% ipython --no-banner

In [1]: import numpy as np

In [2]: import numpy.linalg as la

In [3]: np.set_printoptions(precision=3, suppress=True, linewidth=160)

In [4]: tidy = lambda a: np.round(a, 3) + 0

In [5]: sig = 3 * 0.2 ** np.arange(3)

In [6]: rng = np.random.default_rng(2483)

In [7]: J = rng.normal(size=(10, 3)) * rng.permutation(sig)

In [8]: tidy(J)
Out[8]: 
array([[-0.714, -3.679, -0.081],
       [-1.286,  3.352,  0.012],
       [ 0.285, -3.808,  0.205],
       [ 0.068, -3.667, -0.053],
       [-0.542,  3.956, -0.096],
       [-1.08 ,  4.298, -0.007],
       [-0.055, -0.794,  0.017],
       [-0.068, -0.647,  0.018],
       [-0.236,  2.477,  0.002],
       [-0.351,  0.784, -0.145]])

In [9]: Xc = J - J.mean(axis=0)

In [10]: left, sig, VT = la.svd(Xc, full_matrices=False)

In [11]: tidy(sig ** 2 / (sig ** 2).sum())
Out[11]: array([0.986, 0.014, 0.001])

In [12]: np.abs(VT[0]).argmax()
Out[12]: np.int64(1)

In [13]: tidy(Xc.mean(axis=0))
Out[13]: array([0., 0., 0.])

In [14]: np.searchsorted(np.cumsum(sig ** 2) / (sig ** 2).sum(), 0.9) + 1
Out[14]: np.int64(1)

In [15]: la.matrix_rank(Xc)
Out[15]: np.int64(3)

In [16]: tidy(sig)
Out[16]: array([9.754, 1.144, 0.265])

In [17]: basis = J[[3, 5]].astype(float)

In [18]: for _ in range(4):
    ...:     idx = la.norm(J[:, None] - basis, axis=-1).argmin(axis=1)
    ...:     basis = np.array([J[idx == j].mean(axis=0) for j in range(2)])
    ...: 

In [19]: idx
Out[19]: array([0, 1, 0, 0, 1, 1, 0, 0, 1, 1])

In [20]: np.bincount(idx)
Out[20]: array([5, 5])

In [21]: tidy(basis)
Out[21]: 
array([[-0.097, -2.519,  0.021],
       [-0.699,  2.973, -0.047]])

In [22]: np.abs(basis[1] - basis[0]).argmax()
Out[22]: np.int64(1)

In [23]: M = np.load("m.npy")

In [24]: M
Out[24]: 
array([[10,  0, 10, 10, 10],
       [10,  0, 10, 10, 10]])

In [25]: tidy(la.norm(M, axis=0))
Out[25]: array([14.142,  0.   , 14.142, 14.142, 14.142])

In [26]: tidy(la.norm(M, 1)), tidy(la.norm(M, np.inf))
Out[26]: (np.float64(20.0), np.float64(40.0))

In [27]: tidy(la.norm(M, 2))
Out[27]: np.float64(28.284)

In [28]: M[0] @ M[1]
Out[28]: np.int64(400)

In [29]: tidy(la.norm(M) ** 2 / la.norm(M, 2) ** 2)
Out[29]: np.float64(1.0)

In [30]: x = np.array([0, -2, 0, -2, -2])

In [31]: h = np.maximum(M @ x, 0)

In [32]: M.T @ h
Out[32]: array([0, 0, 0, 0, 0])

In [33]: np.maximum(M @ x, 0) - np.maximum(-M @ x, 0)
Out[33]: array([-40, -40])

In [34]: np.flatnonzero(h > 1e-9)
Out[34]: array([], dtype=int64)

In [35]: np.maximum(M @ (3 * x), 0)
Out[35]: array([0, 0])

In [36]: left, sig, VT = la.svd(M)

In [37]: V = VT[:(sig > 1e-8).sum()]

In [38]: x = M[0] + 5 * M[1] + rng.integers(2) * np.eye(5)[2]

In [39]: x
Out[39]: array([60.,  0., 61., 60., 60.])

In [40]: np.allclose(V.T @ V @ x, x)
Out[40]: False

In [41]: tidy(la.norm(x - V.T @ V @ x))
Out[41]: np.float64(0.866)

In [42]: np.unique(M.round(6), axis=0).shape
Out[42]: (1, 5)

In [43]: X = np.diag(np.array([9, -4, -8])) + -1 * np.eye(3, k=1) + -1 * np.eye(3, k=-1)

In [44]: X
Out[44]: 
array([[ 9., -1.,  0.],
       [-1., -4., -1.],
       [ 0., -1., -8.]])

In [45]: X.sum(axis=0)
Out[45]: array([ 8., -6., -9.])

In [46]: X.sum(axis=1)
Out[46]: array([ 8., -6., -9.])

In [47]: X - X[0]
Out[47]: 
array([[  0.,   0.,   0.],
       [-10.,  -3.,  -1.],
       [ -9.,   0.,  -8.]])

In [48]: tidy(X.mean(axis=0))
Out[48]: array([ 2.667, -2.   , -3.   ])

In [49]: np.count_nonzero(X)
Out[49]: np.int64(7)

In [50]: X.shape
Out[50]: (3, 3)

In [51]: tidy(la.norm(X))
Out[51]: np.float64(12.845)

In [52]: evals, V = la.eig(X)

In [53]: tidy(X @ V[:, 0] - evals[0] * V[:, 0])
Out[53]: array([0., 0., 0.])

In [54]: tidy(np.prod(evals))
Out[54]: np.float64(287.0)

In [55]: x = np.array([-2, 2, -1])

In [56]: h = np.maximum(X @ x, 0)

In [57]: h
Out[57]: array([0., 0., 6.])

In [58]: X * (h > 1e-9)[:, None]
Out[58]: 
array([[ 0., -0.,  0.],
       [-0., -0., -0.],
       [ 0., -1., -8.]])

In [59]: np.maximum(X @ (3 * x), 0)
Out[59]: array([ 0.,  0., 18.])

In [60]: mat = np.load("arr.npy")

In [61]: mat
Out[61]: 
array([[ 2,  2,  2,  2,  2],
       [ 2,  4,  4,  4,  4],
       [ 2,  4,  6,  6,  6],
       [ 2,  4,  6,  8,  8],
       [ 2,  4,  6,  8, 10]])

In [62]: evals, V = la.eigh(mat)

In [63]: tidy(V.T @ V)
Out[63]: 
array([[1., 0., 0., 0., 0.],
       [0., 1., 0., 0., 0.],
       [0., 0., 1., 0., 0.],
       [0., 0., 0., 1., 0.],
       [0., 0., 0., 0., 1.]])

In [64]: np.unique(evals.round(6) + 0, return_counts=True)[1]
Out[64]: array([1, 1, 1, 1, 1])

In [65]: np.abs(V[:, -1]).round(6).argmax()
Out[65]: np.int64(4)

In [66]: tidy(la.eigvalsh(mat + -2 * np.eye(5)))
Out[66]: array([-1.457, -1.293, -0.834,  0.897, 22.687])

In [67]: tidy(evals.sum()), np.trace(mat)
Out[67]: (np.float64(30.0), np.int64(30))

In [68]: tidy(la.eigvalsh(mat @ mat))
Out[68]: array([  0.295,   0.499,   1.359,   8.395, 609.452])
